In [1]: import numpy as np

In [2]: np.set_printoptions(precision=3, suppress=True, linewidth=100, sign=" ")

In [3]: rng = np.random.default_rng(89095)

In [4]: K = rng.normal(size=(16, 3))

In [5]: K = 20 * K / np.linalg.norm(K, axis=1, keepdims=True)

In [6]: K
Out[6]: 
array([[-17.438,  -8.359,   5.101],
       [ 15.537,   4.492, -11.765],
       [  7.453,  -0.564, -18.551],
       [ 11.08 , -12.489, -11.013],
       [  2.42 ,  -1.446, -19.8  ],
       [  9.049, -14.738,  10.045],
       [ 15.224,  -6.632,  11.146],
       [ 19.254,   2.695,  -4.694],
       [  2.664,   2.566,  19.655],
       [  2.993, -12.367, -15.431],
       [ 17.349,   9.355,  -3.392],
       [ -1.446,   0.768,  19.933],
       [  3.529, -17.366,   9.272],
       [-17.621,  -8.534,  -4.085],
       [  5.999, -17.86 ,  -6.709],
       [ 16.519,  10.473,  -4.175]])

In [7]: other = np.c_[K[:, :2] @ np.array([[-1, 3], [-3, 0]]), np.array([-3, -1, -5, -5, 3, 0, 4, -1, 5, 3, 0, 5, -3, -4, 3, 1])]

In [8]: other
Out[8]: 
array([[ 42.517, -52.315,  -3.   ],
       [-29.012,  46.612,  -1.   ],
       [ -5.763,  22.36 ,  -5.   ],
       [ 26.386,  33.239,  -5.   ],
       [  1.919,   7.259,   3.   ],
       [ 35.165,  27.148,   0.   ],
       [  4.673,  45.673,   4.   ],
       [-27.339,  57.761,  -1.   ],
       [-10.361,   7.992,   5.   ],
       [ 34.107,   8.979,   3.   ],
       [-45.413,  52.047,   0.   ],
       [ -0.858,  -4.338,   5.   ],
       [ 48.569,  10.587,  -3.   ],
       [ 43.222, -52.862,  -4.   ],
       [ 47.582,  17.998,   3.   ],
       [-47.939,  49.557,   1.   ]])

In [9]: np.linalg.matrix_rank(np.c_[K, other])
Out[9]: np.int64(4)

In [10]: np.round(np.linalg.lstsq(K, other[:, 0])[0], 3) + 0
Out[10]: array([-1., -3.,  0.])

In [11]: np.round(np.linalg.norm(other - K @ np.linalg.lstsq(K, other)[0], axis=0), 3) + 0
Out[11]: array([  0.   ,   0.   ,  11.916])

In [12]: d = np.linalg.norm(K[:, None] - K[None], axis=-1)

In [13]: d.mean(axis=1).argmax()
Out[13]: np.int64(0)

In [14]: d.shape
Out[14]: (16, 16)

In [15]: np.flatnonzero(d[12] < d.mean() / 2)
Out[15]: array([  5,  12])

In [16]: (d + 1e9 * np.eye(16)).round(6).argmin(axis=1)
Out[16]: array([ 13,   7,   4,  14,   2,  12,   5,  10,  11,   3,  15,   8,   5,   0,   3,  10])

In [17]: m1 = np.load("case5.npy")

In [18]: m1
Out[18]: 
array([[-91.494,   9.741, -89.79 ],
       [-88.035,   9.9  , -89.804],
       [-91.984,  12.279, -90.614],
       [-87.979,  10.997, -89.223],
       [-90.559,  11.43 , -90.814],
       [-88.668,   9.875, -89.06 ],
       [-90.461,   9.962, -89.049],
       [-90.099,   9.883, -90.636],
       [-90.544,  10.442, -89.809],
       [-89.249,  10.954, -90.942],
       [-91.9  ,  11.161, -89.567],
       [-90.683,   9.799, -90.19 ],
       [-89.702,   9.926, -89.628],
       [-88.827,   9.621, -91.645],
       [-90.316,  10.83 , -89.562],
       [-89.784,   9.959, -90.609],
       [-90.467,   8.695, -89.206],
       [-89.547,  10.388, -89.556],
       [-92.008,   9.613, -89.242],
       [-89.959,   9.139, -89.493],
       [-90.778,  11.376, -92.256],
       [-89.515,   8.8  , -88.666],
       [-88.732,  11.068, -89.423],
       [-90.164,   9.671, -89.504],
       [-90.47 ,   8.906, -89.571],
       [-89.676,  10.869, -90.287]])

In [19]: x = np.array([3, 2, 0])

In [20]: rhs = m1 @ x

In [21]: c, lr = np.zeros(3), 1 / np.linalg.norm(m1, 2) ** 2

In [22]: for i in range(50):
    ...:     c -= lr * m1.T @ (m1 @ c - rhs)
    ...:     if i % 10 == 0: print(i, round(np.linalg.norm(m1 @ c - rhs), 3))
    ...: 
0 14.948
10 14.939
20 14.93
30 14.922
40 14.913

In [23]: c
Out[23]: array([ 1.385, -0.151,  1.374])

In [24]: U, sig, vt = np.linalg.svd(m1)

In [25]: np.argmax(sig[:-1] / (sig[1:] + 1e-6)) + 1
Out[25]: np.int64(1)

In [26]: other = U[:, :1] @ np.diag(sig[:1]) @ vt[:1]

In [27]: np.round(np.linalg.norm(m1 - other, 2), 3), round(sig[1], 3)
Out[27]: (np.float64(4.976), np.float64(4.976))

In [28]: np.round(np.linalg.norm(m1 - other) / np.linalg.norm(m1), 3)
Out[28]: np.float64(0.01)

In [29]: np.round(np.abs(m1 - other).max(), 3)
Out[29]: np.float64(1.913)

In [30]: np.linalg.matrix_rank(m1, rtol=0.05)
Out[30]: np.int64(1)

In [31]: A = np.array([[54.0, 28.0, 42.0], [28.0, 21.0, 24.0], [42.0, 24.0, 41.0]])

In [32]: A
Out[32]: 
array([[ 54.,  28.,  42.],
       [ 28.,  21.,  24.],
       [ 42.,  24.,  41.]])

In [33]: other = A / np.sqrt((A ** 2).mean(axis=1, keepdims=True))

In [34]: other[2]
Out[34]: array([ 1.147,  0.656,  1.12 ])

In [35]: U, sig, vt = np.linalg.svd(A, full_matrices=False)

In [36]: np.cumsum(sig ** 2) / np.sum(sig ** 2)
Out[36]: array([ 0.996,  0.998,  1.   ])

In [37]: np.round(U.T @ U, 3) + 0
Out[37]: 
array([[ 1.,  0.,  0.],
       [ 0.,  1.,  0.],
       [ 0.,  0.,  1.]])

In [38]: np.round(np.sqrt((sig ** 2).sum()), 3), round(np.linalg.norm(A), 3)
Out[38]: (np.float64(106.236), np.float64(106.236))

In [39]: sig / sig[0]
Out[39]: array([ 1.   ,  0.047,  0.047])

In [40]: np.round(U.T @ A @ vt.T, 3) + 0
Out[40]: 
array([[ 106.,    0.,    0.],
       [   0.,    5.,    0.],
       [   0.,    0.,    5.]])

In [41]: evals, evecs = np.linalg.eigh(A)

In [42]: x = np.array([-1, 1, 1])

In [43]: x @ A @ x
Out[43]: np.float64(24.0)

In [44]: np.linalg.eigvalsh(A[1:, 1:])
Out[44]: array([  5.,  57.])

In [45]: evecs * np.sqrt(evals) @ evecs.T
Out[45]: 
array([[ 6.146,  2.234,  3.352],
       [ 2.234,  3.513,  1.915],
       [ 3.352,  1.915,  5.109]])

In [46]: np.abs(A).sum(axis=1).max(), np.abs(evals).max()
Out[46]: (np.float64(124.0), np.float64(106.0))

In [47]: u = np.array([3, 2, 0])

In [48]: other = A + np.outer(u, np.eye(3)[1])

In [49]: other
Out[49]: 
array([[ 54.,  31.,  42.],
       [ 28.,  23.,  24.],
       [ 42.,  24.,  41.]])

In [50]: np.linalg.matrix_rank(np.linalg.inv(other) - np.linalg.inv(A), tol=1e-8)
Out[50]: np.int64(1)

In [51]: np.linalg.matrix_rank(other - A)
Out[51]: np.int64(1)

In [52]: mat = np.load("x.npy")

In [53]: mat
Out[53]: 
array([[-1,  0,  1,  2],
       [ 3,  4,  5,  6],
       [ 7,  8,  9, 10],
       [11, 12, 13, 14],
       [15, 16, 17, 18]])

In [54]: proj = K @ np.linalg.solve(K.T @ K, K.T)

In [55]: proj @ K[:, 0]
Out[55]: 
array([-17.438,  15.537,   7.453,  11.08 ,   2.42 ,   9.049,  15.224,  19.254,   2.664,   2.993,
        17.349,  -1.446,   3.529, -17.621,   5.999,  16.519])

In [56]: np.allclose(proj @ proj, proj)
Out[56]: True

In [57]: M = np.load("m.npy")

In [58]: M
Out[58]: 
array([[ 7.341,  1.037,  7.057, -0.341, -3.561],
       [ 4.739,  2.219, -5.789,  2.261, -1.826],
       [ 1.305,  0.69 , -7.303,  5.695,  0.463],
       [-3.038, -2.378, -3.548, 10.038,  3.359],
       [ 0.479, -1.009, -1.012,  6.521,  1.014],
       [ 0.169, -1.679,  1.514,  6.831,  1.221],
       [ 6.101,  1.018,  3.847,  0.899, -2.734],
       [ 3.82 , -0.097,  3.338,  3.18 , -1.214],
       [ 5.114,  0.105,  5.779,  1.886, -2.076],
       [ 3.887, -0.256,  4.314,  3.113, -1.258],
       [ 2.83 , -1.343,  6.931,  4.17 , -0.554],
       [ 5.954,  0.708,  5.001,  1.046, -2.636],
       [ 0.302, -0.823, -2.413,  6.698,  1.132],
       [ 5.393,  1.869, -2.295,  1.607, -2.262],
       [ 4.382,  0.505,  1.825,  2.618, -1.588],
       [ 6.828,  2.431, -1.282,  0.172, -3.219],
       [-0.138, -0.205, -6.676,  7.138,  1.426],
       [ 4.85 ,  1.438, -1.589,  2.15 , -1.9  ],
       [ 1.906,  0.931, -6.903,  5.094,  0.062],
       [ 7.302,  2.091,  1.682, -0.302, -3.534],
       [10.145,  4.272, -1.642, -3.145, -5.43 ],
       [ 9.372,  3.262,  1.351, -2.372, -4.915],
       [ 2.33 , -0.791,  2.834,  4.67 , -0.22 ],
       [ 6.546,  1.748,  1.385,  0.454, -3.031]])

In [59]: other = M / np.linalg.norm(M, axis=1, keepdims=True)

In [60]: C2 = other @ other.T

In [61]: np.argwhere(np.triu(np.abs(C2) > 0.95, 1))
Out[61]: 
array([[  0,   6],
       [  0,   8],
       [  0,  11],
       [  2,  16],
       [  2,  18],
       [  4,  12],
       [  6,  11],
       [  7,   9],
       [  7,  14],
       [  8,   9],
       [  8,  11],
       [ 13,  15],
       [ 13,  17],
       [ 15,  20],
       [ 19,  21],
       [ 19,  23],
       [ 20,  21],
       [ 21,  23]])

In [62]: round(float(np.degrees(np.arccos(np.clip(C2[7, 4], -1, 1)))), 3)
Out[62]: 64.12

In [63]: round(float(np.linalg.norm(M, 2) / np.linalg.norm(M)), 3)
Out[63]: 0.715

In [64]: np.linalg.cond(M) > 100
Out[64]: np.True_

In [65]: [round(float(x), 3) for x in np.linalg.svd(M, compute_uv=False)[:3]]
Out[65]: [29.785, 22.819, 18.116]

In [66]: arr = np.load("out14.npy")

In [67]: arr
Out[67]: 
array([[ 0.333,  0.   ,  0.167,  0.167,  0.167,  0.167],
       [ 0.   ,  0.25 ,  0.25 ,  0.25 ,  0.25 ,  0.   ],
       [ 0.   ,  0.25 ,  0.25 ,  0.25 ,  0.25 ,  0.   ],
       [ 0.   ,  0.333,  0.   ,  0.667,  0.   ,  0.   ],
       [ 0.333,  0.333,  0.   ,  0.   ,  0.333,  0.   ],
       [ 0.25 ,  0.   ,  0.25 ,  0.   ,  0.   ,  0.5  ]])

In [68]: np.round(np.sort(np.abs(np.linalg.eigvals(arr)))[::-1], 3) + 0
Out[68]: array([ 1.   ,  0.648,  0.428,  0.299,  0.042,  0.   ])

In [69]: np.linalg.matrix_power(arr, 100)
Out[69]: 
array([[ 0.094,  0.26 ,  0.118,  0.331,  0.165,  0.031],
       [ 0.094,  0.26 ,  0.118,  0.331,  0.165,  0.031],
       [ 0.094,  0.26 ,  0.118,  0.331,  0.165,  0.031],
       [ 0.094,  0.26 ,  0.118,  0.331,  0.165,  0.031],
       [ 0.094,  0.26 ,  0.118,  0.331,  0.165,  0.031],
       [ 0.094,  0.26 ,  0.118,  0.331,  0.165,  0.031]])

In [70]: pr = np.eye(6)[3]

In [71]: for _ in range(6):
    ...:     pr = pr @ arr
    ...:     print(pr.round(3))
    ...: 
[ 0.     0.333  0.     0.667  0.     0.   ]
[ 0.     0.306  0.083  0.528  0.083  0.   ]
[ 0.028  0.301  0.097  0.449  0.125  0.   ]
[ 0.051  0.291  0.104  0.404  0.146  0.005]
[ 0.067  0.282  0.108  0.376  0.156  0.011]
[ 0.077  0.275  0.111  0.36   0.161  0.017]

In [72]: E = np.loadtxt("arr.csv", delimiter=",")

In [73]: E
Out[73]: 
array([[ 2.,  0.,  4.,  0.,  0.],
       [ 0., -2.,  0.,  0.,  0.],
       [ 4.,  0.,  2.,  0.,  0.],
       [ 0.,  0.,  0., -2.,  0.],
       [ 0.,  0.,  0.,  0., -2.]])

In [74]: evals, evecs = np.linalg.eigh(E)

In [75]: np.linalg.eigvalsh(E + -2 * np.eye(5))
Out[75]: array([-4., -4., -4., -4.,  4.])

In [76]: np.linalg.eigvalsh(E @ E)
Out[76]: array([  4.,   4.,   4.,   4.,  36.])

In [77]: np.abs(evecs[:, -1]).round(6).argmax()
Out[77]: np.int64(0)

In [78]: evals.sum(), np.trace(E)
Out[78]: (np.float64(-2.0), np.float64(-2.0))

In [79]: other = np.array([[0], [2], [0]])

In [80]: basis = np.array([[3, 3, 0, -1, 0]])

In [81]: J = other @ basis + 0.1 * rng.normal(size=(3, 5))

In [82]: J.round(3) + 0
Out[82]: 
array([[-0.086, -0.037,  0.089,  0.036,  0.048],
       [ 6.059,  6.165,  0.078, -2.075, -0.076],
       [ 0.037,  0.084,  0.   ,  0.162,  0.04 ]])

In [83]: def softmax(z):
    ...:     e = np.exp(z - z.max(axis=-1, keepdims=True))
    ...:     return e / e.sum(axis=-1, keepdims=True)
    ...: 

In [84]: softmax(J[2])
Out[84]: array([ 0.194,  0.204,  0.187,  0.22 ,  0.195])

In [85]: softmax(J).sum(axis=1)
Out[85]: array([ 1.,  1.,  1.])

In [86]: softmax(10 * J[2])
Out[86]: array([ 0.128,  0.204,  0.088,  0.448,  0.132])

In [87]: softmax(J[2] + -1)
Out[87]: array([ 0.194,  0.204,  0.187,  0.22 ,  0.195])

In [88]: scores = J @ J.T / np.sqrt(5)

In [89]: np.round(softmax(scores), 3) + 0
Out[89]: 
array([[ 0.373,  0.256,  0.37 ],
       [ 0.   ,  1.   ,  0.   ],
       [ 0.312,  0.372,  0.316]])

In [90]: softmax(scores).round(6).argmax(axis=1)
Out[90]: array([ 0,  1,  1])

In [91]: np.argsort(-np.linalg.norm(J, axis=0).round(6), kind="stable")[:3]
Out[91]: array([ 1,  0,  3])

In [92]: U, sig, vt = np.linalg.svd(M)

In [93]: evecs = vt[:(sig > 1e-8).sum()]

In [94]: x = M[17] + 3 * M[2] + rng.integers(2) * np.eye(5)[4]

In [95]: x
Out[95]: array([  8.766,   3.508, -23.498,  19.234,  -0.51 ])

In [96]: evecs.T @ evecs
Out[96]: 
array([[ 0.766,  0.216,  0.043,  0.111, -0.344],
       [ 0.216,  0.137, -0.173, -0.156, -0.133],
       [ 0.043, -0.173,  0.965, -0.031, -0.027],
       [ 0.111, -0.156, -0.031,  0.943,  0.127],
       [-0.344, -0.133, -0.027,  0.127,  0.188]])

In [97]: np.linalg.matrix_rank(np.vstack([M, x]))
Out[97]: np.int64(3)

In [98]: x = np.array([5, 4, 3, 1, 4])

In [99]: np.round(J * x, 3) + 0
Out[99]: 
array([[-0.43 , -0.149,  0.267,  0.036,  0.19 ],
       [30.293, 24.661,  0.234, -2.075, -0.303],
       [ 0.184,  0.334,  0.   ,  0.162,  0.161]])

In [100]: J @ x
Out[100]: array([-0.086, 52.811,  0.843])

In [101]: np.einsum("ij,j->i", J, x)
Out[101]: array([-0.086, 52.811,  0.843])

In [102]: J @ (2 * x)
Out[102]: array([ -0.171, 105.621,   1.685])

In [103]: (J * x).sum(axis=1)
Out[103]: array([-0.086, 52.811,  0.843])

In [104]: np.round(J @ np.eye(5)[2], 3) + 0
Out[104]: array([ 0.089,  0.078,  0.   ])

In [105]: J @ np.ones(5)
Out[105]: array([  0.049,  10.151,   0.323])

In [106]: np.linalg.norm(J @ x) <= np.linalg.norm(J, 2) * np.linalg.norm(x) + 1e-9
Out[106]: np.True_

In [107]: C2 = J.T @ J

In [108]: np.linalg.svd(J, compute_uv=False) ** 2
Out[108]: array([ 79.044,   0.036,   0.01 ])

In [109]: C2
Out[109]: 
array([[ 36.714,  37.359,   0.465, -12.567,  -0.461],
       [ 37.359,  38.02 ,   0.478, -12.779,  -0.465],
       [  0.465,   0.478,   0.014,  -0.159,  -0.002],
       [-12.567, -12.779,  -0.159,   4.332,   0.165],
       [ -0.461,  -0.465,  -0.002,   0.165,   0.01 ]])

In [110]: np.allclose(C2, C2.T)
Out[110]: True

In [111]: np.diag(C2)
Out[111]: array([ 36.714,  38.02 ,   0.014,   4.332,   0.01 ])
